In [1]: import numpy as np

In [2]: import numpy.linalg as la

In [3]: np.set_printoptions(precision=4, suppress=True, linewidth=200)

In [4]: rd = lambda a: np.round(a, 4) + 0

In [5]: data = np.array([[-1.6, 0.3, 1.6], [1.5, -0.1, 0.3], [0.8, 0.3, -1.7]])

In [6]: data
Out[6]: 
array([[-1.6,  0.3,  1.6],
       [ 1.5, -0.1,  0.3],
       [ 0.8,  0.3, -1.7]])

In [7]: q = data.astype(float).copy()

In [8]: for j in range(3):
   ...:     q[:, j] -= q[:, :j] @ (q[:, :j].T @ q[:, j])
   ...:     q[:, j] /= la.norm(q[:, j])
   ...: 

In [9]: rd(q.T @ q)
Out[9]: 
array([[1., 0., 0.],
       [0., 1., 0.],
       [0., 0., 1.]])

In [10]: rd(q.T @ data)
Out[10]: 
array([[ 2.3345, -0.1671, -1.4864],
       [ 0.    ,  0.4026, -0.7658],
       [ 0.    ,  0.    ,  1.6566]])

In [11]: M2 = data / np.sqrt((data ** 2).mean(axis=1, keepdims=True))

In [12]: la.matrix_rank(data - data.mean(axis=1, keepdims=True))
Out[12]: np.int64(2)

In [13]: rd(la.norm(M2, axis=1))
Out[13]: array([1.7321, 1.7321, 1.7321])

In [14]: x = np.array([3, 3, -3])

In [15]: y = data @ x

In [16]: c, lr = np.zeros(3), 1 / la.norm(data, 2) ** 2

In [17]: for i in range(30):
    ...:     c -= lr * data.T @ (data @ c - y)
    ...:     if i % 10 == 0: print(i, round(la.norm(data @ c - y), 4))
    ...: 
0 1.2214
10 0.9439
20 0.815

In [18]: rd(c)
Out[18]: array([ 2.7296,  1.0461, -3.1951])

In [19]: mat = np.array([[-1, 1, 0, -2, 2, 0],
    ...:     [-2, 0, 2, -4, 0, 4],
    ...:     [0, -1, -2, 0, -2, -4],
    ...:     [-3, 3, 0, -3, 3, 0],
    ...:     [-6, 0, 6, -6, 0, 6],
    ...:     [0, -3, -6, 0, -3, -6]])

In [20]: mat
Out[20]: 
array([[-1,  1,  0, -2,  2,  0],
       [-2,  0,  2, -4,  0,  4],
       [ 0, -1, -2,  0, -2, -4],
       [-3,  3,  0, -3,  3,  0],
       [-6,  0,  6, -6,  0,  6],
       [ 0, -3, -6,  0, -3, -6]])

In [21]: gram = mat.T @ mat

In [22]: (mat @ mat.T).shape
Out[22]: (6, 6)

In [23]: rd(la.eigvalsh(gram)[::-1])
Out[23]: array([255.3884,  52.8337,  30.8048,   4.4994,   0.9308,   0.5427])

In [24]: gram
Out[24]: 
array([[ 50, -10, -40,  55, -11, -44],
       [-10,  20,  20, -11,  22,  22],
       [-40,  20,  80, -44,  22,  88],
       [ 55, -11, -44,  65, -13, -52],
       [-11,  22,  22, -13,  26,  26],
       [-44,  22,  88, -52,  26, 104]])

In [25]: np.diag(gram)
Out[25]: array([ 50,  20,  80,  65,  26, 104])

In [26]: np.allclose(gram, gram.T)
Out[26]: True

In [27]: la.matrix_rank(gram)
Out[27]: np.int64(6)

In [28]: np.trace(gram), (mat ** 2).sum()
Out[28]: (np.int64(345), np.int64(345))

In [29]: rng = np.random.default_rng(1667)

In [30]: idx = rng.permutation(6)

In [31]: idx
Out[31]: array([1, 5, 0, 4, 2, 3])

In [32]: M2 = gram[idx][:, idx]

In [33]: np.trace(M2)
Out[33]: np.int64(345)

In [34]: M2
Out[34]: 
array([[ 20,  22, -10,  22,  20, -11],
       [ 22, 104, -44,  26,  88, -52],
       [-10, -44,  50, -11, -40,  55],
       [ 22,  26, -11,  26,  22, -13],
       [ 20,  88, -40,  22,  80, -44],
       [-11, -52,  55, -13, -44,  65]])

In [35]: rd(la.det(M2)), rd(la.det(gram[idx]))
Out[35]: (np.float64(944784.0), np.float64(-944784.0))

In [36]: np.diag(M2)
Out[36]: array([ 20, 104,  50,  26,  80,  65])

In [37]: U, sv, Vt = la.svd(M2, full_matrices=False)

In [38]: rd(np.sqrt((sv ** 2).sum())), rd(la.norm(M2))
Out[38]: (np.float64(262.65), np.float64(262.65))

In [39]: U.shape, sv.shape, Vt.shape
Out[39]: ((6, 6), (6,), (6, 6))

In [40]: rd(np.cumsum(sv ** 2) / np.sum(sv ** 2))
Out[40]: array([0.9455, 0.9859, 0.9997, 1.    , 1.    , 1.    ])

In [41]: rd(np.abs(Vt[0]))
Out[41]: array([0.1524, 0.6058, 0.36  , 0.1746, 0.5288, 0.4124])

In [42]: rd(U.T @ U)
Out[42]: 
array([[1., 0., 0., 0., 0., 0.],
       [0., 1., 0., 0., 0., 0.],
       [0., 0., 1., 0., 0., 0.],
       [0., 0., 0., 1., 0., 0.],
       [0., 0., 0., 0., 1., 0.],
       [0., 0., 0., 0., 0., 1.]])

In [43]: rd(U.T @ M2 @ Vt.T)
Out[43]: 
array([[255.3884,   0.    ,   0.    ,   0.    ,   0.    ,   0.    ],
       [  0.    ,  52.8337,   0.    ,   0.    ,   0.    ,   0.    ],
       [  0.    ,   0.    ,  30.8048,   0.    ,   0.    ,   0.    ],
       [  0.    ,   0.    ,   0.    ,   4.4994,   0.    ,   0.    ],
       [  0.    ,   0.    ,   0.    ,   0.    ,   0.9308,   0.    ],
       [  0.    ,   0.    ,   0.    ,   0.    ,   0.    ,   0.5427]])

In [44]: rd(sv / sv[0])
Out[44]: array([1.    , 0.2069, 0.1206, 0.0176, 0.0036, 0.0021])

In [45]: def softmax(z):
    ...:     e = np.exp(z - z.max(axis=-1, keepdims=True))
    ...:     return e / e.sum(axis=-1, keepdims=True)
    ...: 

In [46]: rd(softmax(mat[4]))
Out[46]: array([0.    , 0.0012, 0.4988, 0.    , 0.0012, 0.4988])

In [47]: rd(softmax(10 * mat[4]))
Out[47]: array([0. , 0. , 0.5, 0. , 0. , 0.5])

In [48]: scores = mat @ mat.T / np.sqrt(6)

In [49]: rd(softmax(scores))
Out[49]: 
array([[0.0184, 0.0184, 0.    , 0.4816, 0.4816, 0.    ],
       [0.    , 0.    , 0.    , 0.    , 1.    , 0.    ],
       [0.    , 0.    , 0.0003, 0.    , 0.    , 0.9997],
       [0.0003, 0.0003, 0.    , 0.4997, 0.4997, 0.    ],
       [0.    , 0.    , 0.    , 0.    , 1.    , 0.    ],
       [0.    , 0.    , 0.    , 0.    , 0.    , 1.    ]])
